In [1]: import numpy as np

In [2]: np.set_printoptions(precision=3, suppress=True, linewidth=140, floatmode="fixed")

In [3]: J = np.load("mat.npy")

In [4]: print(J)
[[ -1.060   3.957  -9.117  -9.397 -13.136]
 [ -1.742   4.316  -6.071  -7.804 -13.743]
 [  0.438  -3.806 -12.548  16.561  -7.386]
 [  0.193 -12.328  -5.107 -20.328   0.021]
 [ -0.265  -3.016 -11.874  14.783  -8.924]
 [ -3.019 -12.221  -6.800 -23.988  -0.308]
 [ -0.277   5.385  -7.888  -7.192 -12.393]
 [ -1.670  -4.935 -11.474  13.061  -8.067]
 [ -1.877  -4.682 -12.215  12.589 -10.427]
 [ -1.696 -10.863  -5.747 -23.257   0.391]
 [ -2.686 -11.897  -7.851 -21.705  -0.456]
 [ -0.944   6.147  -7.665  -9.991 -11.893]
 [ -0.541  -4.507 -12.771  15.066  -8.674]]

In [5]: out = np.array([[0, 0, -2], [0, 1, -2], [1, 2, -1], [2, -2, -2], [2, 2, -1]])

In [6]: np.linalg.matrix_rank(np.vstack([J, out.T]))
Out[6]: np.int64(5)

In [7]: np.einsum("ij->j", J)
Out[7]: array([ -15.146,  -48.450, -117.128,  -51.602,  -94.995])

In [8]: print(np.linalg.matrix_rank(J @ out))
3

In [9]: out @ J
Traceback (most recent call last):
  Cell In[9], line 1
    out @ J
ValueError: matmul: Input operand 1 has a mismatch in its core dimension 0, with gufunc signature (n?,k),(k,m?)->(n?,m?) (size 13 is different from 3)


In [10]: Z = J[[5, 10]].astype(float)

In [11]: for _ in range(4):
    ...:     lab = np.linalg.norm(J[:, None] - Z, axis=-1).argmin(axis=1)
    ...:     Z = np.array([J[lab == j].mean(axis=0) for j in range(2)])
    ...: 

In [12]: lab
Out[12]: array([1, 1, 1, 0, 1, 0, 1, 1, 1, 0, 0, 1, 1])

In [13]: Z
Out[13]: 
array([[ -1.802, -11.827,  -6.376, -22.320,  -0.088],
       [ -0.882,  -0.127, -10.180,   4.186, -10.516]])

In [14]: x = np.array([0, 2, 2, 0, 2])

In [15]: np.linalg.norm(J @ x) <= np.linalg.norm(J, 2) * np.linalg.norm(x) + 1e-9
Out[15]: np.True_

In [16]: x @ J
Traceback (most recent call last):
  Cell In[16], line 1
    x @ J
ValueError: matmul: Input operand 1 has a mismatch in its core dimension 0, with gufunc signature (n?,k),(k,m?)->(n?,m?) (size 13 is different from 5)


In [17]: G = np.cov(J, rowvar=False)

In [18]: np.median(J, axis=0)
Out[18]: array([-1.060, -4.507, -7.888, -7.804, -8.674])

In [19]: np.polyfit(J[:, 0], J[:, 3], 1)
Out[19]: array([6.685, 3.819])

In [20]: x = np.array([7, 6, -7, 6, -7])

In [21]: target = J @ x

In [22]: try:
    ...:     np.linalg.solve(J, target)
    ...: except np.linalg.LinAlgError as e:
    ...:     print(repr(e))
    ...: 
LinAlgError('Last 2 dimensions of the array must be square')

In [23]: np.round(np.linalg.pinv(J) @ J, 3) + 0
Out[23]: 
array([[1.000, 0.000, 0.000, 0.000, 0.000],
       [0.000, 1.000, 0.000, 0.000, 0.000],
       [0.000, 0.000, 1.000, 0.000, 0.000],
       [0.000, 0.000, 0.000, 1.000, 0.000],
       [0.000, 0.000, 0.000, 0.000, 1.000]])

In [24]: rng = np.random.default_rng(68925)

In [25]: target = target + 0.3 * rng.normal(size=13)

In [26]: target
Out[26]: array([ 115.336,  105.734,  219.570, -158.873,  214.534, -188.642,  129.499,  174.294,  192.793, -179.180, -162.080,  107.578,  209.693])

In [27]: coef, *_ = np.linalg.lstsq(J, target)

In [28]: print(coef)
[ 7.024  6.014 -7.037  6.000 -6.982]

In [29]: np.round(J.T @ (target - J @ coef), 3) + 0
Out[29]: array([0.000, 0.000, 0.000, 0.000, 0.000])

In [30]: print(round(np.linalg.norm(target - J @ coef), 3))
0.753
